>>> import numpy as np
>>> np.set_printoptions(precision=3, suppress=True, linewidth=200)
>>> rnd = lambda a: np.round(a, 3) + 0
>>> W0 = np.load("layer17.npy")
>>> print(W0)
[[1 0 3 2 0 3 1 0 0]
 [2 2 1 0 2 3 3 2 3]
 [1 1 3 0 0 3 1 2 0]
 [0 3 1 3 2 0 3 2 0]
 [5 4 5 2 4 9 7 4 6]]
>>> U, sigma, Vt = np.linalg.svd(W0)
>>> vecs = Vt[:(sigma > 1e-8).sum()]
>>> rng = np.random.default_rng(898)
>>> vec = W0[1] + -2 * W0[3] + rng.integers(2) * np.eye(9)[4]
>>> print(vec)
[ 2. -4. -1. -6. -2.  3. -3. -2.  3.]
>>> print(rnd(np.diag(vecs.T @ vecs)))
[0.161 0.363 0.528 0.767 0.214 0.567 0.318 0.562 0.519]
>>> W2 = np.array([[1, 0, 3, 3, 2, 2, 0, 3, 0],
...     [1, 2, 2, 1, 3, 2, 0, 1, 2],
...     [2, 2, 0, 1, 1, 3, 0, 1, 2],
...     [0, 2, 3, 2, 2, 0, 0, 3, 0],
...     [2, 0, 1, 2, 2, 1, 1, 1, 1],
...     [3, 3, 1, 0, 2, 3, 0, 1, 3],
...     [0, 3, 2, 3, 3, 2, 3, 0, 2],
...     [3, 1, 3, 3, 2, 3, 3, 0, 1],
...     [3, 2, 1, 1, 0, 2, 2, 2, 1]])
>>> E = (rng.random((18, 9)) < 0.25) @ W2
>>> print(E)
[[ 1  0  3  3  2  2  0  3  0]
 [11 13 10 10 10 13  8  7  9]
 [ 6  5  2  1  2  5  2  3  4]
 [ 3  1  3  3  2  3  3  0  1]
 [ 2  2  0  1  1  3  0  1  2]
 [ 6  3  6  6  7  6  4  2  4]
 [ 2  5  6  7  7  3  4  4  3]
 [ 3  6  8  8  7  5  6  3  3]
 [ 6  6  3  3  4  7  2  4  5]
 [ 0  0  0  0  0  0  0  0  0]
 [ 3  6  3  3  5  5  3  1  5]
 [ 0  3  2  3  3  2  3  0  2]
 [10  6  5  6  7 10  4  3  7]
 [ 6  6  7  5  6  6  3  4  4]
 [ 6  9  9  9 10  7  6  7  6]
 [ 1  7  7  6  8  4  3  4  4]
 [ 3  7  6  6  5  4  5  5  3]
 [ 1  2  2  1  3  2  0  1  2]]
>>> Xc = (E - E.mean(axis=0)) / E.std(axis=0)
>>> print(np.argwhere(np.abs(Xc) > 2))
[[1 0]
 [1 1]
 [1 5]
 [1 6]
 [1 8]]
>>> c = np.linalg.lstsq(np.delete(Xc, 8, axis=1), Xc[:, 8])[0]
>>> print(rnd(1 - np.var(Xc[:, 8] - np.delete(Xc, 8, axis=1) @ c)))
0.999
>>> Xc = E - E.mean(axis=0)
>>> U, sigma, Vt = np.linalg.svd(Xc, full_matrices=False)
>>> print(np.abs(U[:, 0]).argmax())
1
>>> print(rnd(sigma ** 2 / (sigma ** 2).sum()))
[0.792 0.127 0.035 0.022 0.015 0.005 0.003 0.    0.   ]
>>> print(rnd(Xc.mean(axis=0)))
[0. 0. 0. 0. 0. 0. 0. 0. 0.]
>>> print(np.abs(Vt[0]).argmax())
1
>>> print((np.sign(U[:, 0]) == np.sign(U[0, 0])).astype(int))
[1 0 1 1 1 0 0 0 0 1 1 1 0 0 0 0 0 1]
>>> Xc = E - E.mean(axis=0)
>>> vecs = np.linalg.svd(Xc)[2][:1]
>>> out = Xc - Xc @ vecs.T @ vecs
>>> print(rnd(np.diag(vecs.T @ vecs)))
[0.114 0.163 0.125 0.121 0.134 0.136 0.072 0.058 0.077]
>>> F = np.load("out10.npy")
>>> print(F)
[[9 0 2 4 7 0 9 0 2 0 0]
 [0 7 0 0 0 6 0 0 0 9 0]
 [8 0 8 5 5 0 8 7 0 0 0]
 [0 0 6 8 1 0 0 0 5 0 0]
 [7 0 2 6 5 0 7 7 7 0 0]
 [0 6 0 0 0 8 0 0 0 2 0]
 [7 0 3 9 4 0 5 9 2 0 0]
 [9 0 5 2 1 0 4 1 8 0 0]
 [7 0 6 4 6 0 4 6 1 0 0]
 [0 8 0 0 0 6 0 0 0 1 0]
 [0 0 0 0 0 0 0 0 0 0 7]]
>>> vec = np.array([3, 2, 0, 3, -3, -3, 0, -1, -2, 1, -3])
>>> h = np.maximum(F @ vec, 0)
>>> print(rnd(np.tanh(F @ vec)))
[ 1.     1.     1.     1.     0.995 -1.     1.     1.     1.    -0.762 -1.   ]
>>> print(np.maximum(F @ (3 * vec), 0))
[42 15 51 33  9  0 69 39 21  0  0]
>>> print(F.T @ h)
[610  35 412 508 356  30 478 402 261  45   0]
>>> out = F + rng.integers(-2, 3, (11, 8)) @ rng.integers(-2, 3, (8, 11))
>>> print(out)
[[ 23   4   0   2  -3   4  13   8   0  -6  -4]
 [  1   7  -8   0   2   6   2  -1  -2   9   2]
 [ 16  -3  18  -1   3  -6   7   4  -4 -11  -1]
 [  3   5   8   4  -5  -1  -2  -7   0   3   2]
 [  4   7  -8   0   1  -8   7  17  -1 -10   3]
 [ -6  17 -15  -2  -8   6   0   5  -4   6   2]
 [  0 -15   5   8  15  -1  18   5  24  13   1]
 [  3  -6  11  -2   7  -4   6 -11  14   9   3]
 [  2   4   2   9   5   5   0   3   1   9  -3]
 [  3  13   1  -2  -6  -4  -8   6 -14 -21   2]
 [  8   5  -1  -4  -6   2   0  -5  -6   2   7]]
>>> print(np.linalg.matrix_rank(out - F, tol=1e-8))
8
>>> print(rnd(np.linalg.svd(out - F, compute_uv=False)))
[53.856 31.27  23.927 21.412 16.841  7.948  3.753  2.82   0.     0.     0.   ]
